In [1]: import numpy as np

In [2]: np.set_printoptions(precision=2, suppress=True, linewidth=100, legacy="1.25")

In [3]: mat = np.load("out7.npy")

In [4]: print(mat)
[[  6.03  -1.97   4.07  -8.01  -3.02   0.92 -10.93  -9.04  -1.05]
 [  1.06   7.99  -5.94   3.95  -1.17   7.93   1.99  -1.02   3.04]
 [ -6.98 -12.09   4.03   1.94   0.01  -2.93   1.05   0.98  -3.98]
 [ -3.96  -5.99   1.97   2.    -0.98   3.03  -0.93  -3.01  -2.93]
 [ -7.02 -12.04   3.98   1.94  -0.13  -3.01   0.97   0.97  -3.92]
 [  2.99   4.03   2.95  -2.98   3.01  -4.94   1.01   2.    -0.89]
 [ -6.03  -1.9   -2.05   6.07   2.    -1.97   8.07   7.06  -0.1 ]
 [  8.     8.1    1.93  -6.07  -0.02   1.94  -5.96  -6.    -0.02]
 [  4.07  -2.05   2.06  -5.94  -1.03  -5.04  -5.    -0.92   1.03]]

In [5]: print(round(float(np.linalg.norm(mat, 2) / np.linalg.norm(mat)), 2))
0.73

In [6]: print([round(float(x), 2) for x in np.linalg.svd(mat, compute_uv=False)[:3]])
[30.49, 24.33, 13.74]

In [7]: gram = mat.T @ mat

In [8]: print(round(float(np.trace(gram)), 2), round(float((mat ** 2).sum()), 2))
1742.26 1742.26

In [9]: print(np.linalg.matrix_rank(gram))
9

In [10]: print((mat @ mat.T).shape)
(9, 9)

In [11]: print(np.round(np.linalg.eigvalsh(gram)[::-1], 2) + 0)
[929.79 592.08 188.68  31.64   0.03   0.03   0.01   0.     0.  ]

In [12]: print(np.round(np.linalg.svd(mat, compute_uv=False) ** 2, 2) + 0)
[929.79 592.08 188.68  31.64   0.03   0.03   0.01   0.     0.  ]

In [13]: u = np.array([-2, 1, 3, 3, 1, -1, -2, -2, 0])

In [14]: J = np.array([np.roll(u, i) for i in range(9)])

In [15]: print(J)
[[-2  1  3  3  1 -1 -2 -2  0]
 [ 0 -2  1  3  3  1 -1 -2 -2]
 [-2  0 -2  1  3  3  1 -1 -2]
 [-2 -2  0 -2  1  3  3  1 -1]
 [-1 -2 -2  0 -2  1  3  3  1]
 [ 1 -1 -2 -2  0 -2  1  3  3]
 [ 3  1 -1 -2 -2  0 -2  1  3]
 [ 3  3  1 -1 -2 -2  0 -2  1]
 [ 1  3  3  1 -1 -2 -2  0 -2]]

In [16]: print(np.allclose(J @ J.T, J.T @ J))
True

In [17]: print(J @ J)
[[-22 -19 -11   2  19  28  21   4 -21]
 [-21 -22 -19 -11   2  19  28  21   4]
 [  4 -21 -22 -19 -11   2  19  28  21]
 [ 21   4 -21 -22 -19 -11   2  19  28]
 [ 28  21   4 -21 -22 -19 -11   2  19]
 [ 19  28  21   4 -21 -22 -19 -11   2]
 [  2  19  28  21   4 -21 -22 -19 -11]
 [-11   2  19  28  21   4 -21 -22 -19]
 [-19 -11   2  19  28  21   4 -21 -22]]

In [18]: print(np.trace(J))
-18

In [19]: print(round(float(np.linalg.det(J)), 2))
113911.0

In [20]: print(np.linalg.matrix_power(J, 2))
[[-22 -19 -11   2  19  28  21   4 -21]
 [-21 -22 -19 -11   2  19  28  21   4]
 [  4 -21 -22 -19 -11   2  19  28  21]
 [ 21   4 -21 -22 -19 -11   2  19  28]
 [ 28  21   4 -21 -22 -19 -11   2  19]
 [ 19  28  21   4 -21 -22 -19 -11   2]
 [  2  19  28  21   4 -21 -22 -19 -11]
 [-11   2  19  28  21   4 -21 -22 -19]
 [-19 -11   2  19  28  21   4 -21 -22]]

In [21]: print((J + J.T) / 2)
[[-2.   0.5  0.5  0.5  0.   0.   0.5  0.5  0.5]
 [ 0.5 -2.   0.5  0.5  0.5  0.   0.   0.5  0.5]
 [ 0.5  0.5 -2.   0.5  0.5  0.5  0.   0.   0.5]
 [ 0.5  0.5  0.5 -2.   0.5  0.5  0.5  0.   0. ]
 [ 0.   0.5  0.5  0.5 -2.   0.5  0.5  0.5  0. ]
 [ 0.   0.   0.5  0.5  0.5 -2.   0.5  0.5  0.5]
 [ 0.5  0.   0.   0.5  0.5  0.5 -2.   0.5  0.5]
 [ 0.5  0.5  0.   0.   0.5  0.5  0.5 -2.   0.5]
 [ 0.5  0.5  0.5  0.   0.   0.5  0.5  0.5 -2. ]]

In [22]: print(np.allclose(J, J.T))
False
